% python3 -q
>>> import numpy as np
>>> np.set_printoptions(precision=3, suppress=True, linewidth=200, sign=" ")
>>> F = np.tril(np.array([[2, 0, 1, 1, 2, 2, 2],
...     [2, 1, 0, 1, 2, 0, 0],
...     [2, 2, 0, 2, 2, 2, 2],
...     [0, 2, 0, 0, 2, 2, 2],
...     [2, 0, 0, 2, 2, 2, 1],
...     [2, 0, 2, 2, 1, 0, 0],
...     [0, 1, 1, 0, 2, 2, 2]]), -1) + np.eye(7, dtype=int)
>>> print(F)
[[ 1  0  0  0  0  0  0]
 [ 2  1  0  0  0  0  0]
 [ 2  2  1  0  0  0  0]
 [ 0  2  0  1  0  0  0]
 [ 2  0  0  2  1  0  0]
 [ 2  0  2  2  1  1  0]
 [ 0  1  1  0  2  2  1]]
>>> M2 = F / np.linalg.norm(F, axis=1, keepdims=True)
>>> cov = M2 @ M2.T
>>> print((cov - 2 * np.eye(7)).round(6).argmax(axis=1))
[ 1  0  1  2  5  4  5]
>>> print(round(np.degrees(np.arccos(np.clip(cov[5, 1], -1, 1))), 3))
61.439
>>> print(cov[5])
[ 0.535  0.478  0.535  0.239  0.802  1.     0.483]
>>> M2 = F[0, 0] * F[1:] - np.outer(F[1:, 0], F[0])
>>> print(M2)
[[ 0  1  0  0  0  0  0]
 [ 0  2  1  0  0  0  0]
 [ 0  2  0  1  0  0  0]
 [ 0  0  0  2  1  0  0]
 [ 0  0  2  2  1  1  0]
 [ 0  1  1  0  2  2  1]]
>>> print(np.flatnonzero(~M2.round(6).any(axis=1)))
[]
>>> print(np.linalg.matrix_rank(M2), np.linalg.matrix_rank(F))
6 7
>>> rng = np.random.default_rng(25)
>>> z = rng.permutation(7)
>>> M2 = F[:, z] * rng.choice([-1, 1], 7)
>>> print(M2)
[[ 0  0  0  0  0 -1  0]
 [ 0  0 -1  0  0 -2  0]
 [ 0 -1 -2  0  0 -2  0]
 [-1  0 -2  0  0  0  0]
 [-2  0  0  0  0 -2  1]
 [-2 -2  0  1  0 -2  1]
 [ 0 -1 -1  2 -1  0  2]]
>>> Uu, _, Vt = np.linalg.svd(F.T @ M2)
>>> print(np.round(np.linalg.lstsq(F, M2)[0], 3) + 0)
[[ 0.  0.  0.  0.  0. -1.  0.]
 [ 0.  0. -1.  0.  0.  0.  0.]
 [ 0. -1.  0.  0.  0.  0.  0.]
 [-1.  0.  0.  0.  0.  0.  0.]
 [ 0.  0.  0.  0.  0.  0.  1.]
 [ 0.  0.  0.  1.  0.  0.  0.]
 [ 0.  0.  0.  0. -1.  0.  0.]]
>>> print(z)
[ 3  2  1  5  6  0  4]
>>> theta = np.sort(rng.uniform(-2, 2, 30))
>>> J = np.c_[theta, theta ** 2, theta ** 3] @ np.array([[1, 2, 3, 0, 1, 2, 1], [0, 0, 0, 0, 3, 3, 0], [3, 2, 2, 3, 0, 1, 0]])
>>> print(J.round(3) + 0)
[[-23.682 -18.369 -20.304 -21.747   9.301   0.117  -1.935]
 [-16.639 -13.369 -15.077 -14.932   7.038   0.353  -1.707]
 [-14.137 -11.572 -13.182 -12.527   6.169   0.383  -1.61 ]
 [-11.944  -9.983 -11.497 -10.429   5.37    0.378  -1.515]
 [-10.563  -8.973 -10.422  -9.115   4.845   0.358  -1.448]
 [ -9.879  -8.47   -9.883  -8.466   4.578   0.343  -1.413]
 [ -7.06   -6.369  -7.616  -5.813   3.416   0.232  -1.247]
 [ -5.056  -4.833  -5.93   -3.959   2.513   0.096  -1.097]
 [ -4.245  -4.195  -5.219  -3.221   2.121   0.024  -1.024]
 [ -2.968  -3.159  -4.045  -2.083   1.467  -0.113  -0.885]
 [ -2.343  -2.63   -3.431  -1.542   1.124  -0.191  -0.801]
 [ -1.184  -1.569  -2.154  -0.6     0.441  -0.344  -0.585]
 [ -0.861  -1.235  -1.731  -0.365   0.241  -0.376  -0.496]
 [ -0.56   -0.889  -1.276  -0.173   0.062  -0.383  -0.387]
 [ -0.469  -0.773  -1.119  -0.124   0.013  -0.374  -0.345]
 [  0.025   0.049   0.074   0.      0.027   0.051   0.025]
 [  0.181   0.343   0.51    0.014   0.25    0.422   0.167]
 [  0.266   0.483   0.712   0.036   0.387   0.629   0.229]
 [  0.562   0.891   1.279   0.174   0.838   1.283   0.387]
 [  0.645   0.991   1.412   0.224   0.953   1.449   0.421]
 [  0.894   1.27    1.776   0.388   1.273   1.908   0.506]
 [  1.712   2.07    2.767   1.015   2.153   3.188   0.697]
 [  1.75    2.105   2.809   1.046   2.19    3.242   0.704]
 [  2.949   3.144   4.027   2.066   3.223   4.794   0.883]
 [  4.715   4.566   5.634   3.647   4.485   6.768   1.067]
 [  4.721   4.571   5.639   3.653   4.489   6.774   1.068]
 [  5.621   5.271   6.414   4.478   5.061   7.696   1.143]
 [  5.683   5.319   6.467   4.536   5.1     7.759   1.148]
 [  5.837   5.438   6.597   4.678   5.194   7.913   1.16 ]
 [ 15.573  12.605  14.273  13.906  10.008  16.31    1.667]]
>>> print(np.allclose(J[:-1].T @ np.linalg.lstsq(J[:-1].T, J[-1])[0], J[-1]))
True
>>> print(np.linalg.lstsq(J[:-1].T, J[-1])[2])
3
>>> print(np.unique(J.round(6), axis=0).shape)
(30, 7)
>>> print(np.abs(np.diag(np.linalg.qr(J)[1])) > 1e-9)
[ True  True False False  True False False]
